% ipython --no-banner

In [1]: import numpy as np

In [2]: np.set_printoptions(precision=1, suppress=True, linewidth=140, legacy="1.25")

In [3]: feats = np.loadtxt("out16.csv", delimiter=",")

In [4]: feats
Out[4]: 
array([[-2., -3.,  0.,  0., -3., -3., -3., -3.,  0., -3.,  0.,  0., -3.],
       [-3., -2.,  0.,  0., -3., -3., -3., -3.,  0., -3.,  0.,  0., -3.],
       [ 0.,  0., -2., -3.,  0.,  0.,  0.,  0.,  0.,  0., -3.,  0.,  0.],
       [ 0.,  0., -3., -2.,  0.,  0.,  0.,  0.,  0.,  0., -3.,  0.,  0.],
       [-3., -3.,  0.,  0., -2., -3., -3., -3.,  0., -3.,  0.,  0., -3.],
       [-3., -3.,  0.,  0., -3., -2., -3., -3.,  0., -3.,  0.,  0., -3.],
       [-3., -3.,  0.,  0., -3., -3., -2., -3.,  0., -3.,  0.,  0., -3.],
       [-3., -3.,  0.,  0., -3., -3., -3., -2.,  0., -3.,  0.,  0., -3.],
       [ 0.,  0.,  0.,  0.,  0.,  0.,  0.,  0., -2.,  0.,  0., -3.,  0.],
       [-3., -3.,  0.,  0., -3., -3., -3., -3.,  0., -2.,  0.,  0., -3.],
       [ 0.,  0., -3., -3.,  0.,  0.,  0.,  0.,  0.,  0., -2.,  0.,  0.],
       [ 0.,  0.,  0.,  0.,  0.,  0.,  0.,  0., -3.,  0.,  0., -2.,  0.],
       [-3., -3.,  0.,  0., -3., -3., -3., -3.,  0., -3.,  0.,  0., -2.]])

In [5]: np.allclose(feats, feats.T)
Out[5]: True

In [6]: assert feats == feats.T
ValueError: The truth value of an array with more than one element is ambiguous. Use a.any() or a.all()


In [7]: np.trace(feats)
Out[7]: -26.0

In [8]: feats.inv()
AttributeError: 'numpy.ndarray' object has no attribute 'inv'


In [9]: np.sort(np.abs(np.linalg.eigvals(feats)))
Out[9]: array([ 1.,  1.,  1.,  1.,  1.,  1.,  1.,  1.,  1.,  1.,  5.,  8., 23.])

In [10]: round(float(np.linalg.det(feats)), 1)
Out[10]: -920.0

In [11]: np.all(np.linalg.eigvalsh(feats) > 0)
Out[11]: False

In [12]: round(np.linalg.eigvalsh(feats).min(), 1)
Out[12]: -23.0

In [13]: K = np.loadtxt("test18.csv", delimiter=",")

In [14]: K
Out[14]: 
array([[ 0., -2.,  1.,  2.,  2.,  1.,  1.,  2.,  0., -1.,  2., -2.],
       [ 0.,  0.,  1., -1., -1.,  2.,  1., -1.,  1.,  2.,  0.,  1.],
       [ 0.,  0.,  0., -1.,  0., -1.,  2.,  1.,  2.,  2., -1.,  0.],
       [ 0.,  0.,  0.,  0.,  1., -2.,  1.,  2., -1.,  0.,  0., -1.],
       [ 0.,  0.,  0.,  0.,  0.,  1.,  2.,  1.,  1., -2.,  0., -2.],
       [ 0.,  0.,  0.,  0.,  0.,  0.,  1.,  1.,  2.,  2., -1.,  1.],
       [ 0.,  0.,  0.,  0.,  0.,  0.,  0.,  1., -1.,  1.,  2.,  2.],
       [ 0.,  0.,  0.,  0.,  0.,  0.,  0.,  0.,  2.,  2.,  1., -2.],
       [ 0.,  0.,  0.,  0.,  0.,  0.,  0.,  0.,  0.,  0., -1.,  2.],
       [ 0.,  0.,  0.,  0.,  0.,  0.,  0.,  0.,  0.,  0., -2.,  0.],
       [ 0.,  0.,  0.,  0.,  0.,  0.,  0.,  0.,  0.,  0.,  0., -1.],
       [ 0.,  0.,  0.,  0.,  0.,  0.,  0.,  0.,  0.,  0.,  0.,  0.]])

In [15]: np.sort(np.linalg.eigvals(feats).real)
Out[15]: array([-23.,  -8.,  -5.,   1.,   1.,   1.,   1.,   1.,   1.,   1.,   1.,   1.,   1.])

In [16]: round(np.linalg.det(feats), 1)
Out[16]: -920.0

In [17]: np.flatnonzero(np.linalg.matrix_power((feats != 0) + (feats.T != 0) + np.eye(13), 13)[7])
Out[17]: array([ 0,  1,  4,  5,  6,  7,  9, 12])
